$ python -q
>>> import numpy as np
>>> np.set_printoptions(precision=4, suppress=True, linewidth=100)
>>> tidy = lambda a: np.round(a, 4) + 0
>>> M = np.loadtxt("dump.csv", delimiter=",")
>>> tidy(M)
array([[ 0.2193,  0.0266, -0.5742, -0.3316, -0.0639, -0.0748, -0.3372, -0.0047, -0.3712,  0.1222,
        -0.4852],
       [ 0.2193,  0.1187, -0.0478,  0.5506,  0.321 ,  0.2908,  0.125 , -0.2813,  0.144 , -0.1867,
        -0.5426],
       [ 0.    ,  0.1843,  0.3889,  0.135 , -0.4442, -0.2362, -0.2743, -0.2372, -0.3652, -0.5172,
        -0.1055],
       [ 0.1754, -0.0801,  0.328 ,  0.1851,  0.1685, -0.2026, -0.4477, -0.378 , -0.0331,  0.6343,
         0.0692],
       [-0.7016,  0.3203, -0.0119, -0.2257,  0.2982,  0.0051,  0.1472, -0.43  , -0.2127,  0.075 ,
        -0.0878],
       [ 0.2193, -0.1116, -0.2851, -0.1374,  0.3603,  0.0902, -0.2723, -0.403 ,  0.0342, -0.4413,
         0.5185],
       [ 0.1754, -0.3565,  0.1318,  0.0527,  0.414 , -0.3693,  0.4181,  0.1117, -0.5672, -0.0723,
        -0.0057],
       [-0.2631, -0.3175,  0.3406, -0.1359,  0.3356,  0.3662, -0.481 ,  0.3722, -0.0657, -0.1743,
        -0.2101],
       [ 0.    , -0.5988,  0.1466, -0.3819, -0.2172, -0.0385,  0.2002, -0.4372,  0.3142, -0.0645,
        -0.3022],
       [ 0.4824,  0.4362,  0.4136, -0.5259,  0.1243,  0.276 ,  0.1827, -0.0124, -0.0391,  0.0396,
        -0.0339],
       [ 0.    , -0.2303, -0.0436,  0.1445, -0.3191,  0.6758,  0.14  , -0.1791, -0.4841,  0.1967,
         0.2025]])
>>> t3 = np.stack([M, 2 * M, M[::-1]])
>>> np.linalg.matrix_rank(t3.reshape(3, -1))
np.int64(2)
>>> np.linalg.matrix_rank(t3)
array([11, 11, 11])
>>> t3.shape
(3, 11, 11)
>>> A2 = np.linalg.inv(M)
>>> tidy(M @ A2)
array([[1., 0., 0., 0., 0., 0., 0., 0., 0., 0., 0.],
       [0., 1., 0., 0., 0., 0., 0., 0., 0., 0., 0.],
       [0., 0., 1., 0., 0., 0., 0., 0., 0., 0., 0.],
       [0., 0., 0., 1., 0., 0., 0., 0., 0., 0., 0.],
       [0., 0., 0., 0., 1., 0., 0., 0., 0., 0., 0.],
       [0., 0., 0., 0., 0., 1., 0., 0., 0., 0., 0.],
       [0., 0., 0., 0., 0., 0., 1., 0., 0., 0., 0.],
       [0., 0., 0., 0., 0., 0., 0., 1., 0., 0., 0.],
       [0., 0., 0., 0., 0., 0., 0., 0., 1., 0., 0.],
       [0., 0., 0., 0., 0., 0., 0., 0., 0., 1., 0.],
       [0., 0., 0., 0., 0., 0., 0., 0., 0., 0., 1.]])
>>> tidy(np.linalg.slogdet(M)[0])
np.float64(-1.0)
>>> np.allclose(A2, M.T)
True
>>> (np.abs(A2) > 1e-9).astype(int)
array([[1, 1, 0, 1, 1, 1, 1, 1, 0, 1, 0],
       [1, 1, 1, 1, 1, 1, 1, 1, 1, 1, 1],
       [1, 1, 1, 1, 1, 1, 1, 1, 1, 1, 1],
       [1, 1, 1, 1, 1, 1, 1, 1, 1, 1, 1],
       [1, 1, 1, 1, 1, 1, 1, 1, 1, 1, 1],
       [1, 1, 1, 1, 1, 1, 1, 1, 1, 1, 1],
       [1, 1, 1, 1, 1, 1, 1, 1, 1, 1, 1],
       [1, 1, 1, 1, 1, 1, 1, 1, 1, 1, 1],
       [1, 1, 1, 1, 1, 1, 1, 1, 1, 1, 1],
       [1, 1, 1, 1, 1, 1, 1, 1, 1, 1, 1],
       [1, 1, 1, 1, 1, 1, 1, 1, 1, 1, 1]])
>>> tidy(A2)
array([[ 0.2193,  0.2193,  0.    ,  0.1754, -0.7016,  0.2193,  0.1754, -0.2631,  0.    ,  0.4824,
         0.    ],
       [ 0.0266,  0.1187,  0.1843, -0.0801,  0.3203, -0.1116, -0.3565, -0.3175, -0.5988,  0.4362,
        -0.2303],
       [-0.5742, -0.0478,  0.3889,  0.328 , -0.0119, -0.2851,  0.1318,  0.3406,  0.1466,  0.4136,
        -0.0436],
       [-0.3316,  0.5506,  0.135 ,  0.1851, -0.2257, -0.1374,  0.0527, -0.1359, -0.3819, -0.5259,
         0.1445],
       [-0.0639,  0.321 , -0.4442,  0.1685,  0.2982,  0.3603,  0.414 ,  0.3356, -0.2172,  0.1243,
        -0.3191],
       [-0.0748,  0.2908, -0.2362, -0.2026,  0.0051,  0.0902, -0.3693,  0.3662, -0.0385,  0.276 ,
         0.6758],
       [-0.3372,  0.125 , -0.2743, -0.4477,  0.1472, -0.2723,  0.4181, -0.481 ,  0.2002,  0.1827,
         0.14  ],
       [-0.0047, -0.2813, -0.2372, -0.378 , -0.43  , -0.403 ,  0.1117,  0.3722, -0.4372, -0.0124,
        -0.1791],
       [-0.3712,  0.144 , -0.3652, -0.0331, -0.2127,  0.0342, -0.5672, -0.0657,  0.3142, -0.0391,
        -0.4841],
       [ 0.1222, -0.1867, -0.5172,  0.6343,  0.075 , -0.4413, -0.0723, -0.1743, -0.0645,  0.0396,
         0.1967],
       [-0.4852, -0.5426, -0.1055,  0.0692, -0.0878,  0.5185, -0.0057, -0.2101, -0.3022, -0.0339,
         0.2025]])
>>> tidy(np.linalg.cond(M))
np.float64(1.0)
